% python3 -q
>>> import numpy as np
>>> np.set_printoptions(suppress=True, linewidth=100)
>>> K = np.array([[3, 2, 6], [4, -8, 3], [4, -2, 5]])
>>> evals, vecs = np.linalg.eig(K)
>>> print(round(np.prod(evals), 1))
26.0
>>> print(np.round(np.sort(np.linalg.eigvals(np.linalg.inv(K))), 1))
[-2.9 -0.1  0.1]
>>> print(np.round(np.sort(np.linalg.eigvals(K.T)), 1))
[-8.5 -0.3  8.8]
>>> def softmax(z):
...     e = np.exp(z - z.max(axis=-1, keepdims=True))
...     return e / e.sum(axis=-1, keepdims=True)
... 
>>> print(softmax(K).sum(axis=1))
[1. 1. 1.]
>>> print(np.round(softmax(K[1] + -3), 1) + 0)
[0.7 0.  0.3]
>>> att = K @ K.T / np.sqrt(3)
>>> print(softmax(att).round(6).argmax(axis=1))
[0 1 1]
>>> print(np.round(softmax(att + np.triu(np.full(att.shape, -np.inf), 1)), 1) + 0)
[[1.  0.  0. ]
 [0.  1.  0. ]
 [0.  0.8 0.2]]
>>> Uu, s, Vt = np.linalg.svd(K)
>>> print(np.argmax(s[:-1] / (s[1:] + 1e-6)) + 1)
2
>>> print(s.round(1))
[11.5  7.1  0.3]
>>> B = Uu[:, :2] @ np.diag(s[:2]) @ Vt[:2]
>>> print(np.linalg.matrix_rank(K, rtol=0.05))
2
>>> print(round(float(np.abs(K - B).max()), 1))
0.2
>>> print(np.round(np.linalg.norm(K - B, 2), 1), np.round(s[2], 1))
0.3 0.3
>>> B = np.array([[0, 1], [0, -2]])
>>> C = np.kron(B, K)
>>> print(C.shape)
(6, 6)
>>> rng = np.random.default_rng(765)
>>> lab = rng.permutation(3)
>>> B = K[:, lab] * rng.choice([-1, 1], 3)
>>> print(B)
[[-2  6  3]
 [ 8  3  4]
 [ 2  5  4]]
>>> Uu, _, Vt = np.linalg.svd(K.T @ B)
>>> print(np.round(Uu @ Vt, 1) + 0)
[[ 0.  0.  1.]
 [-1.  0.  0.]
 [ 0.  1.  0.]]
>>> print(np.round(np.linalg.lstsq(K, B)[0], 1) + 0)
[[ 0.  0.  1.]
 [-1.  0.  0.]
 [ 0.  1.  0.]]
>>> J = np.minimum.outer(np.arange(1, 6), np.arange(1, 6)) * 5
>>> print(J)
[[ 5  5  5  5  5]
 [ 5 10 10 10 10]
 [ 5 10 15 15 15]
 [ 5 10 15 20 20]
 [ 5 10 15 20 25]]
>>> Lm = np.linalg.cholesky(J)
>>> print(np.round(Lm @ Lm.T, 1))
[[ 5.  5.  5.  5.  5.]
 [ 5. 10. 10. 10. 10.]
 [ 5. 10. 15. 15. 15.]
 [ 5. 10. 15. 20. 20.]
 [ 5. 10. 15. 20. 25.]]
>>> print(np.round(np.diag(Lm) ** 2, 1))
[5. 5. 5. 5. 5.]
